>>> import numpy as np
>>> import numpy.linalg as la
>>> np.set_printoptions(precision=1, suppress=True, linewidth=140, legacy="1.25")
>>> C = np.array([[2.7, -2.6, -1.1]])
>>> rng = np.random.default_rng(374)
>>> mat = np.array([[1],
...     [-2],
...     [7],
...     [5],
...     [5],
...     [-6],
...     [-7],
...     [3],
...     [0],
...     [-6],
...     [-3],
...     [7],
...     [-5]]) @ C + 0.1 * rng.normal(size=(13, 3))
>>> mat
array([[  3. ,  -2.6,  -1.1],
       [ -5.5,   5.1,   2.3],
       [ 19.1, -18.1,  -7.9],
       [ 13.4, -13.2,  -5.5],
       [ 13.5, -12.8,  -5.4],
       [-16.2,  15.4,   6.6],
       [-19. ,  18.1,   7.7],
       [  8. ,  -7.8,  -3.2],
       [ -0.1,  -0.1,   0.1],
       [-16.3,  15.7,   6.6],
       [ -8. ,   7.8,   3.3],
       [ 18.8, -18.2,  -7.9],
       [-13.5,  13. ,   5.5]])
>>> Xs = (mat - mat.mean(axis=0)) / mat.std(axis=0)
>>> Xs.std(axis=0)
array([1., 1., 1.])
>>> b = la.lstsq(np.delete(Xs, 2, axis=1), Xs[:, 2])[0]
>>> np.abs(b).argmax()
0
>>> dist = la.norm(mat[:, None] - mat[None], axis=-1)
>>> print(dist[6].round(6).argsort(kind="stable")[:4])
[ 6  9  5 12]
>>> la.matrix_rank(dist ** 2)
5
>>> dist.mean(axis=1).argmax()
2
>>> la.norm(mat, axis=1)
array([ 4.1,  7.8, 27.4, 19.6, 19.4, 23.4, 27.3, 11.6,  0.1, 23.6, 11.6, 27.4, 19.5])
>>> print(dist[6])
[31.4 19.5 54.8 46.9 46.7  4.   0.  39.  27.3  3.8 15.7 54.7  7.8]
>>> Xs = mat - mat.mean(axis=0)
>>> V = la.svd(Xs)[2][:1]
>>> B = Xs - Xs @ V.T @ V
>>> (Xs @ V.T).std(axis=0)
array([19.3])
>>> hat = mat @ la.solve(mat.T @ mat, mat.T)
>>> np.allclose(hat @ hat, hat)
True
>>> round(float(np.trace(hat)), 1)
3.0
>>> C = mat[[9, 3]].astype(float)
>>> for _ in range(3):
...     lab = la.norm(mat[:, None] - C, axis=-1).argmin(axis=1)
...     C = np.array([mat[lab == j].mean(axis=0) for j in range(2)])
... 
>>> lab
array([1, 0, 1, 1, 1, 0, 0, 1, 1, 0, 0, 1, 0])
>>> np.bincount(lab)
array([6, 7])
>>> C[1] - C[0]
array([ 23.9, -22.9,  -9.7])
>>> np.abs(C[1] - C[0]).argmax()
0
>>> X = np.load("x.npy")
>>> X
array([[ 3,  2,  1,  0],
       [-1, -1,  3,  1],
       [-3, -2,  3, -1],
       [-1, -3,  0,  3]])
>>> np.trace(X)
8
>>> np.allclose(X @ X.T, X.T @ X)
False
>>> np.sort(np.abs(la.eigvals(X)))
array([1. , 3. , 3.6, 3.6])
>>> round(float(np.abs(la.eigvals(X)).max()), 1)
3.6
>>> (X + X.T) / 2
array([[ 3. ,  0.5, -1. , -0.5],
       [ 0.5, -1. ,  0.5, -1. ],
       [-1. ,  0.5,  3. , -0.5],
       [-0.5, -1. , -0.5,  3. ]])
>>> (X - X.T) / 2
array([[ 0. ,  1.5,  2. ,  0.5],
       [-1.5,  0. ,  2.5,  2. ],
       [-2. , -2.5,  0. , -0.5],
       [-0.5, -2. ,  0.5,  0. ]])
>>> round(la.norm(X[2] - X[0]), 1)
7.5
>>> print(np.round(la.norm(X[2], 1), 1), round(la.norm(X[2], np.inf), 1))
9.0 3.0
>>> round(la.norm(X, "nuc"), 1)
14.1
>>> round(float(la.norm(X, 2)), 1)
6.5
>>> la.norm(X, axis=1).argmax()
2
>>> K = np.array([[1, -2, 4, -8], [1, -1, 1, -1], [1, 0, 0, 0], [1, 1, 1, 1]])
>>> B = K / la.norm(K, axis=1, keepdims=True)
>>> gram = B @ B.T
>>> gram[2]
array([0.1, 0.5, 1. , 0.5])
>>> print((gram - 2 * np.eye(4)).round(6).argmax(axis=1))
[1 0 1 2]
>>> gram
array([[ 1. ,  0.8,  0.1, -0.3],
       [ 0.8,  1. ,  0.5,  0. ],
       [ 0.1,  0.5,  1. ,  0.5],
       [-0.3,  0. ,  0.5,  1. ]])
>>> x0 = np.array([-6, -7, -3, -3])
>>> y = K @ x0
>>> y
array([ 20,   1,  -6, -19])
>>> la.solve(K, 2 * y)
array([-12., -14.,  -6.,  -6.])
>>> np.round(la.solve(K.T, K[1]), 1) + 0
array([0., 1., 0., 0.])
>>> la.solve(K, K[:, 0])
array([ 1.,  0., -0.,  0.])
>>> print(la.solve(K, y + K[:, 3]))
[-6. -7. -3. -2.]
>>> la.norm(K, axis=1)
array([9.2, 2. , 1. , 2. ])
>>> print(la.norm(K, axis=1).argmax())
0
>>> K[1] @ K[0]
15
>>> np.round(la.norm(K[1] - K[0]), 1)
7.7
>>> la.norm(K, axis=0)
array([2. , 2.4, 4.2, 8.1])
>>> np.round(la.norm(K, "nuc"), 1)
13.2
>>> t3 = np.stack([K, 3 * K, K[::-1]])
>>> t3.sum(axis=0)
array([[  5,  -7,  17, -31],
       [  5,  -4,   4,  -4],
       [  5,  -1,   1,  -1],
       [  5,   2,   8,  -4]])
>>> la.matrix_rank(t3)
array([4, 4, 4])
>>> t3.shape
(3, 4, 4)
>>> la.norm(t3, axis=(1, 2))
array([ 9.7, 29.1,  9.7])
>>> la.matrix_rank(t3.reshape(3, -1))
2
